% python3 -q
>>> import numpy as np
>>> np.set_printoptions(suppress=True, linewidth=160)
>>> A2 = np.array([[-3, 2, 3, 1], [0, -1, 0, 0], [-3, -3, -3, 0], [3, -2, -2, 0]])
>>> M = np.tril(A2)
>>> print(M)
[[-3  0  0  0]
 [ 0 -1  0  0]
 [-3 -3 -3  0]
 [ 3 -2 -2  0]]
>>> rk = np.linalg.matrix_rank(M)
>>> print(rk)
3
>>> N = np.linalg.svd(M)[2][rk:].T
>>> print(N.shape)
(4, 1)
>>> print(M @ N)
[[0.]
 [0.]
 [0.]
 [0.]]
>>> print(np.allclose(M @ N, 0))
True
>>> def softmax(z):
...     e = np.exp(z - z.max(axis=-1, keepdims=True))
...     return e / e.sum(axis=-1, keepdims=True)
... 
>>> print(np.round(softmax(M[1]), 2))
[0.3  0.11 0.3  0.3 ]
>>> S = M @ M.T / np.sqrt(4)
>>> print(np.round(softmax(S + np.triu(np.full(S.shape, -np.inf), 1)), 2) + 0)
[[1.   0.   0.   0.  ]
 [0.38 0.62 0.   0.  ]
 [0.   0.   1.   0.  ]
 [0.   0.   0.   1.  ]]
>>> print(softmax(S).round(6).argmax(axis=1))
[0 2 2 3]
>>> print(np.round(softmax(S), 2) + 0)
[[0.5  0.01 0.5  0.  ]
 [0.1  0.17 0.46 0.28]
 [0.   0.   1.   0.  ]
 [0.   0.   0.   1.  ]]
>>> r0, v = M[2], M[1]
>>> print(r0 @ v)
3
>>> print(r0 @ r0)
27
>>> p = (r0 @ v) / (r0 @ r0) * r0
>>> print(np.round(v - p, 2))
[ 0.33 -0.67  0.33  0.  ]
>>> print((v - p) @ r0)
0.0
>>> P = np.triu(np.array([[3, -2, -3, 3], [-3, 3, 3, 0], [1, -2, -2, -1], [-3, 2, 0, 2]]), 1) + np.eye(4)
>>> A2 = P @ M @ np.linalg.inv(P)
>>> print(P @ M - M @ P)
[[ 18.  -1.  -6.   9.]
 [ -9.  -9.  -6.   0.]
 [ -3.  -4.   2.   6.]
 [  0.   6.  15. -11.]]
>>> print(np.trace(A2), np.trace(M))
-7.0 -7
>>> print(round(float(np.linalg.det(A2)), 2))
-0.0
>>> print(np.unique(M.round(6), axis=0).shape)
(4, 4)
>>> print(np.abs(np.diag(np.linalg.qr(M)[1])) > 1e-9)
[ True  True  True False]
>>> print(np.round(M @ np.linalg.pinv(M) @ M, 2) + 0)
[[-3.  0.  0.  0.]
 [ 0. -1.  0.  0.]
 [-3. -3. -3.  0.]
 [ 3. -2. -2.  0.]]
>>> print(np.allclose(M[:-1].T @ np.linalg.lstsq(M[:-1].T, M[-1])[0], M[-1]))
True
>>> m1 = np.loadtxt("m.csv", delimiter=",")
>>> print(m1)
[[3. 1. 3. 2. 0. 0. 0.]
 [2. 2. 2. 2. 0. 0. 0.]
 [0. 0. 0. 0. 0. 0. 0.]
 [1. 0. 3. 1. 0. 0. 0.]
 [0. 0. 0. 0. 5. 0. 0.]
 [0. 0. 0. 0. 4. 0. 5.]
 [0. 0. 0. 0. 0. 1. 4.]]
>>> blk = np.stack([m1, -1 * m1, m1[::-1]])
>>> print(np.linalg.matrix_rank(blk))
[6 6 6]
>>> print(np.einsum("bij,cij->bc", blk, blk))
[[ 133. -133.   11.]
 [-133.  133.  -11.]
 [  11.  -11.  133.]]
>>> print(np.round(np.linalg.norm(blk, axis=(1, 2)), 2))
[11.53 11.53 11.53]
>>> print(blk.shape)
(3, 7, 7)
>>> left, sigma, Vh = np.linalg.svd(m1)
>>> evecs = Vh[:(sigma > 1e-8).sum()]
>>> rng = np.random.default_rng(457942)
>>> x = m1[2] + -2 * m1[0] + rng.integers(2) * np.eye(7)[2]
>>> print(x)
[-6. -2. -6. -4.  0.  0.  0.]
>>> print(np.round(np.diag(evecs.T @ evecs), 2))
[0.95 0.82 0.95 0.27 1.   1.   1.  ]
>>> mat = np.loadtxt("run3.csv", delimiter=",")
>>> print(mat)
[[ 1.   -0.35  0.24]
 [-0.97  0.09 -0.47]
 [-0.41  0.21  0.42]
 [ 0.82 -0.09  0.15]
 [ 1.   -0.07  0.72]
 [ 0.83  0.    0.4 ]
 [ 0.15  0.11  0.35]
 [-0.28 -0.02 -0.16]
 [-0.18 -0.03 -0.15]
 [-0.56 -0.05 -0.35]
 [-0.11 -0.16 -0.46]
 [ 0.44 -0.12 -0.18]
 [-0.38 -0.18 -0.58]
 [ 0.67 -0.12 -0.06]
 [-0.13 -0.22 -0.59]
 [-0.79  0.05 -0.23]
 [ 0.84  0.06  0.54]
 [ 0.99 -0.14  0.46]
 [-0.66  0.15  0.15]
 [-0.82  0.23  0.24]
 [-0.99 -0.12 -0.85]
 [ 0.73  0.04  0.41]
 [ 0.93  0.35  0.92]
 [ 0.64 -0.1  -0.02]
 [ 0.54  0.1   0.46]
 [ 0.79  0.01  0.39]
 [-0.08 -0.24 -0.62]
 [ 0.64  0.07  0.44]
 [-0.13  0.12  0.29]
 [-0.74  0.07 -0.13]
 [-0.33  0.   -0.12]]
>>> cen = mat - mat.mean(axis=0)
>>> left, sigma, Vh = np.linalg.svd(cen, full_matrices=False)
>>> print(np.abs(left[:, 0]).argmax())
20
>>> print(np.round(np.abs(Vh[-1]), 2))
[0.2  0.9  0.38]
>>> print(np.round(Vh[0] * np.sign(Vh[0, np.abs(Vh[0]).argmax()]), 2) + 0)
[0.88 0.   0.47]
>>> print(np.round(cen.mean(axis=0), 2) + 0)
[0. 0. 0.]
